>>> import numpy as np
>>> np.set_printoptions(precision=2, suppress=True, linewidth=140, floatmode="fixed")
>>> def rd(a):
...     return np.round(a, 2) + 0
... 
>>> rng = np.random.default_rng(27779)
>>> K = rng.normal(size=(16, 7))
>>> K = 5 * K / np.linalg.norm(K, axis=1, keepdims=True)
>>> rd(K)
array([[-1.11, -3.03, -1.86,  2.42, -0.59, -0.24, -2.21],
       [-3.00,  3.04, -0.69, -0.18,  2.23,  0.72, -0.88],
       [ 0.87,  0.44, -2.87, -3.09, -0.37,  0.10,  2.47],
       [-1.21, -1.11, -2.16,  1.01,  0.81,  2.14,  3.37],
       [-1.65, -1.71, -1.72, -0.94, -1.65,  2.64,  2.42],
       [ 1.35,  2.21, -3.23,  2.18, -0.60,  1.64,  0.20],
       [ 1.35,  0.85,  0.41, -0.14, -1.38,  2.42,  3.81],
       [-3.92,  2.81,  0.19, -0.81,  0.20,  0.73,  0.69],
       [ 1.83,  0.14, -1.32,  1.82, -3.39, -1.14,  1.93],
       [-1.69, -1.45,  0.78, -0.97, -3.45, -2.25,  1.22],
       [-3.22,  0.95, -1.49,  0.30,  0.94, -1.62, -2.81],
       [ 0.53, -2.26,  3.47,  1.14,  0.85,  1.67, -1.67],
       [-0.41,  1.58, -1.13, -1.53, -1.95, -3.81,  0.61],
       [-0.03, -1.83,  2.87,  2.37, -0.66, -2.23, -1.55],
       [-3.47, -0.75,  1.26, -3.06, -1.04,  0.11,  0.56],
       [ 0.69,  1.52, -0.43, -0.52, -3.10,  3.29, -1.15]])
>>> W2 = K[[6, 7]].astype(float)
>>> for _ in range(4):
...     z = np.linalg.norm(K[:, None] - W2, axis=-1).argmin(axis=1)
...     W2 = np.array([K[z == j].mean(axis=0) for j in range(2)])
... 
>>> z
array([1, 1, 0, 0, 0, 0, 0, 1, 0, 1, 1, 1, 1, 1, 1, 0])
>>> print(rd(W2[1] - W2[0]))
[-2.28 -0.44  1.99 -0.08  0.99 -2.35 -2.54]
>>> rd(W2)
array([[ 0.46,  0.34, -1.62,  0.05, -1.38,  1.58,  1.87],
       [-1.82, -0.11,  0.38, -0.04, -0.39, -0.77, -0.67]])
>>> T = np.stack([W2, 5 * W2, W2[::-1]])
>>> rd(np.einsum("bij,cij->bc", T, T))
array([[ 15.48,  77.39,  -6.84],
       [ 77.39, 386.95, -34.20],
       [ -6.84, -34.20,  15.48]])
>>> T.shape
(3, 2, 7)
>>> (T @ W2.T).shape
(3, 2, 2)
>>> print(np.linalg.matrix_rank(T))
[2 2 2]
>>> rd(T.sum(axis=0))
array([[  0.96,   1.91,  -9.32,   0.24,  -8.67,   8.73,  10.52],
       [-10.43,  -0.30,   0.65,  -0.16,  -3.70,  -3.03,  -2.16]])
>>> Uu, sv, Vh = np.linalg.svd(K, full_matrices=False)
>>> rd(Uu.T @ Uu)
array([[1.00, 0.00, 0.00, 0.00, 0.00, 0.00, 0.00],
       [0.00, 1.00, 0.00, 0.00, 0.00, 0.00, 0.00],
       [0.00, 0.00, 1.00, 0.00, 0.00, 0.00, 0.00],
       [0.00, 0.00, 0.00, 1.00, 0.00, 0.00, 0.00],
       [0.00, 0.00, 0.00, 0.00, 1.00, 0.00, 0.00],
       [0.00, 0.00, 0.00, 0.00, 0.00, 1.00, 0.00],
       [0.00, 0.00, 0.00, 0.00, 0.00, 0.00, 1.00]])
>>> rd(np.abs(Vh[0]))
array([0.08, 0.26, 0.48, 0.26, 0.27, 0.37, 0.65])
>>> np.allclose(Uu * sv @ Vh, K)
True
>>> rd(Uu.T @ K @ Vh.T)
array([[10.34,  0.00,  0.00,  0.00,  0.00,  0.00,  0.00],
       [ 0.00,  9.07,  0.00,  0.00,  0.00,  0.00,  0.00],
       [ 0.00,  0.00,  8.18,  0.00,  0.00,  0.00,  0.00],
       [ 0.00,  0.00,  0.00,  7.39,  0.00,  0.00,  0.00],
       [ 0.00,  0.00,  0.00,  0.00,  6.39,  0.00,  0.00],
       [ 0.00,  0.00,  0.00,  0.00,  0.00,  5.42,  0.00],
       [ 0.00,  0.00,  0.00,  0.00,  0.00,  0.00,  4.36]])
>>> rd(Vh @ Vh.T)
array([[1.00, 0.00, 0.00, 0.00, 0.00, 0.00, 0.00],
       [0.00, 1.00, 0.00, 0.00, 0.00, 0.00, 0.00],
       [0.00, 0.00, 1.00, 0.00, 0.00, 0.00, 0.00],
       [0.00, 0.00, 0.00, 1.00, 0.00, 0.00, 0.00],
       [0.00, 0.00, 0.00, 0.00, 1.00, 0.00, 0.00],
       [0.00, 0.00, 0.00, 0.00, 0.00, 1.00, 0.00],
       [0.00, 0.00, 0.00, 0.00, 0.00, 0.00, 1.00]])
>>> print(rd(np.sqrt((sv ** 2).sum())), rd(np.linalg.norm(K)))
20.0 20.0
>>> M = np.load("dump.npy")
>>> M
array([[ -5, -20,  -5],
       [  2, -16,  -4],
       [ -1,  -4,  -1],
       [  4, -16,  -4]])
>>> B = np.array([[3, 0], [-1, 0], [3, -2]])
>>> np.linalg.matrix_rank(M @ B)
np.int64(2)
>>> M @ B
array([[-10,  10],
       [ 10,   8],
       [ -2,   2],
       [ 16,   8]])
>>> np.vstack([M, B.T]).shape
(6, 3)
>>> np.abs(np.diag(np.linalg.qr(M)[1])) > 1e-9
array([ True,  True, False])
>>> rd(np.trace(np.linalg.pinv(M) @ M))
np.float64(2.0)
>>> rd(np.linalg.norm(M[0] - M[1]))
np.float64(8.12)
>>> print(M[0] @ M[1])
330
>>> def softmax(z):
...     e = np.exp(z - z.max(axis=-1, keepdims=True))
...     return e / e.sum(axis=-1, keepdims=True)
... 
>>> rd(softmax(10 * M[0]))
array([0.50, 0.00, 0.50])
>>> rd(softmax(M).sum(axis=1))
array([1.00, 1.00, 1.00, 1.00])
>>> att = M @ M.T / np.sqrt(3)
>>> softmax(att)[0] @ M
array([ -5.00, -20.00,  -5.00])
>>> softmax(att).round(6).argmax(axis=1)
array([0, 0, 0, 0])
>>> print(rd(softmax(att)))
[[1.00 0.00 0.00 0.00]
 [1.00 0.00 0.00 0.00]
 [1.00 0.00 0.00 0.00]
 [1.00 0.00 0.00 0.00]]
>>> rd(softmax(att + np.triu(np.full(att.shape, -np.inf), 1)))
array([[1.00, 0.00, 0.00, 0.00],
       [1.00, 0.00, 0.00, 0.00],
       [1.00, 0.00, 0.00, 0.00],
       [1.00, 0.00, 0.00, 0.00]])
>>> E = np.load("arr.npy")
>>> E
array([[ 0.60,  0.30,  0.30, -2.40,  1.60],
       [-0.40, -0.50,  0.00,  1.50, -1.30],
       [ 1.70, -0.20,  0.70,  1.20, -0.50],
       [-0.40, -2.70,  1.80,  0.30,  0.40],
       [ 1.10,  1.30, -0.40, -3.30, -0.60],
       [-0.60, -1.20,  0.00, -6.30,  0.10],
       [-0.10,  1.10,  0.10, -0.90,  1.50],
       [-0.80, -0.30, -0.80,  0.00, -0.50]])
>>> B = np.c_[E[:, :2] @ np.array([[5, -5], [-4, 0]]), np.array([2, 5, 2, 0, 4, 1, 5, 2])]
>>> rd(B)
array([[ 1.80, -3.00,  2.00],
       [ 0.00,  2.00,  5.00],
       [ 9.30, -8.50,  2.00],
       [ 8.80,  2.00,  0.00],
       [ 0.30, -5.50,  4.00],
       [ 1.80,  3.00,  1.00],
       [-4.90,  0.50,  5.00],
       [-2.80,  4.00,  2.00]])
>>> rd(np.linalg.norm(B - E @ np.linalg.lstsq(E, B)[0], axis=0))
array([0.00, 0.00, 7.58])
>>> P = E @ np.linalg.solve(E.T @ E, E.T)
>>> np.allclose(P @ P, P)
True
>>> rd(np.linalg.eigvalsh(P))
array([0.00, 0.00, 0.00, 1.00, 1.00, 1.00, 1.00, 1.00])
>>> arr = np.load("block7.npy")
>>> arr
array([[ 0.34, -4.38,  6.78],
       [-0.12,  1.11, -1.69],
       [ 0.51, -5.41,  8.47],
       [ 0.49, -5.43,  8.54],
       [ 0.60, -5.54,  8.57],
       [ 0.17, -2.10,  3.37],
       [ 0.01,  0.05, -0.06],
       [ 0.04, -1.13,  1.68],
       [-0.10,  2.24, -3.27],
       [ 0.20, -2.17,  3.36],
       [ 0.40, -4.40,  6.72],
       [-0.26,  3.31, -5.04],
       [-0.26,  2.19, -3.41],
       [-0.23,  2.28, -3.46],
       [ 0.41, -4.33,  6.90],
       [ 0.23, -2.16,  3.41],
       [-0.52,  5.54, -8.44],
       [-0.40,  4.40, -6.80],
       [-0.14,  2.12, -3.53],
       [-0.40,  4.46, -6.77],
       [-0.09,  1.17, -1.76],
       [ 0.16, -1.13,  1.65],
       [ 0.00,  0.08,  0.01],
       [-0.09,  1.07, -1.81],
       [-0.27,  3.36, -5.02],
       [-0.48,  4.41, -6.75],
       [ 0.34, -3.30,  5.13],
       [-0.33,  3.33, -5.04]])
>>> Ac = (arr - arr.mean(axis=0)) / arr.std(axis=0)
>>> print(np.argwhere(np.abs(Ac) > 2))
[]
>>> c = np.linalg.lstsq(np.delete(Ac, 0, axis=1), Ac[:, 0])[0]
>>> rd(c)
array([-0.75,  0.25])
>>> rd(1 - np.var(Ac[:, 0] - np.delete(Ac, 0, axis=1) @ c))
np.float64(0.98)
>>> F = np.array([[4, 5, 7], [9, 1, 4], [5, 4, -1], [5, -7, 7], [-1, -1, 5]])
>>> F[-1] = F[0] + 4 * F[1]
>>> print(F)
[[ 4  5  7]
 [ 9  1  4]
 [ 5  4 -1]
 [ 5 -7  7]
 [40  9 23]]
>>> Uu, sv, Vh = np.linalg.svd(M)
>>> print(rd(sv))
[31.40  6.78  0.00]
>>> np.argmax(sv[:-1] / (sv[1:] + 1e-6)) + 1
np.int64(2)
>>> B = Uu[:, :2] @ np.diag(sv[:2]) @ Vh[:2]
>>> np.linalg.matrix_rank(M, rtol=0.05)
np.int64(2)
>>> rd(np.abs(M - B).max())
np.float64(0.0)
>>> np.linalg.matrix_rank(B)
np.int64(2)
